% python3 -q
>>> import numpy as np
>>> import numpy.linalg as la
>>> np.set_printoptions(precision=3, suppress=True, linewidth=100)
>>> A = np.load("out11.npy")
>>> A
array([[0, 1, 0],
       [0, 0, 1],
       [1, 0, 0]])
>>> # orthonormal columns
>>> la.norm(A, axis=0)
array([1., 1., 1.])
>>> A.T @ A
array([[1, 0, 0],
       [0, 1, 0],
       [0, 0, 1]])
>>> A @ A.T
array([[1, 0, 0],
       [0, 1, 0],
       [0, 0, 1]])
>>> la.svd(A, compute_uv=False)
array([1., 1., 1.])
>>> Y = np.array([[1, 2, 2], [1, 1, 2], [0, 0, 0]])
>>> np.vstack([A, Y.T]).shape
(6, 3)
>>> la.matrix_rank(A @ Y)
np.int64(2)
>>> np.einsum("ik,kj->ij", A, Y)
array([[1, 1, 2],
       [0, 0, 0],
       [1, 2, 2]])
>>> A @ Y
array([[1, 1, 2],
       [0, 0, 0],
       [1, 2, 2]])
>>> np.einsum("ik,kj->ji", A, Y)
array([[1, 0, 1],
       [1, 0, 2],
       [2, 0, 2]])
>>> np.einsum("ij,ij->i", A, A)
array([1, 1, 1])
>>> np.sort(np.abs(la.eigvals(A)))[::-1]
array([1., 1., 1.])
>>> la.matrix_power(A, 100)
array([[0, 1, 0],
       [0, 0, 1],
       [1, 0, 0]])
>>> A.sum(axis=1)
array([1, 1, 1])
>>> p = np.eye(3)[2]
>>> for _ in range(6):
...     p = p @ A
...     print(p.round(3))
... 
[1. 0. 0.]
[0. 1. 0.]
[0. 0. 1.]
[1. 0. 0.]
[0. 1. 0.]
[0. 0. 1.]
>>> O, r_ = la.qr(A)
>>> O.T @ O
array([[1., 0., 0.],
       [0., 1., 0.],
       [0., 0., 1.]])
>>> np.abs(np.diag(r_))
array([1., 1., 1.])
>>> O @ r_
array([[0., 1., 0.],
       [0., 0., 1.],
       [1., 0., 0.]])
>>> O
array([[ 0., -1.,  0.],
       [-0.,  0.,  1.],
       [-1.,  0.,  0.]])
>>> K = np.diag(np.array([0, 0, 2]))
>>> K
array([[0, 0, 0],
       [0, 0, 0],
       [0, 0, 2]])
>>> # symmetric
>>> U, sig, Vt = la.svd(K)
>>> np.argmax(sig[:-1] / (sig[1:] + 1e-6)) + 1
np.int64(1)
>>> Y = U[:, :1] @ np.diag(sig[:1]) @ Vt[:1]
>>> la.matrix_rank(K, rtol=0.05)
np.int64(1)
>>> np.abs(K - Y).max()
np.float64(0.0)
>>> Y = A / la.norm(A, axis=1, keepdims=True)
>>> cov = Y @ Y.T
>>> cov[1]
array([0., 1., 0.])
>>> np.argwhere(np.triu(np.abs(cov) > 0.95, 1))
array([], shape=(0, 2), dtype=int64)
>>> la.norm(Y, axis=1)
array([1., 1., 1.])
>>> (cov - 2 * np.eye(3)).round(6).argmax(axis=1)
array([1, 0, 0])
>>> (np.abs(cov) > 0.9).astype(int)
array([[1, 0, 0],
       [0, 1, 0],
       [0, 0, 1]])
>>> K.T @ K
array([[0, 0, 0],
       [0, 0, 0],
       [0, 0, 4]])
>>> la.norm(K, axis=0)
array([0., 0., 2.])
>>> K[:, 2] @ K[:, 1]
np.int64(0)
>>> la.pinv(K)
array([[0. , 0. , 0. ],
       [0. , 0. , 0. ],
       [0. , 0. , 0.5]])
>>> la.svd(K, compute_uv=False)
array([2., 0., 0.])
>>> K @ K.T
array([[0, 0, 0],
       [0, 0, 0],
       [0, 0, 4]])
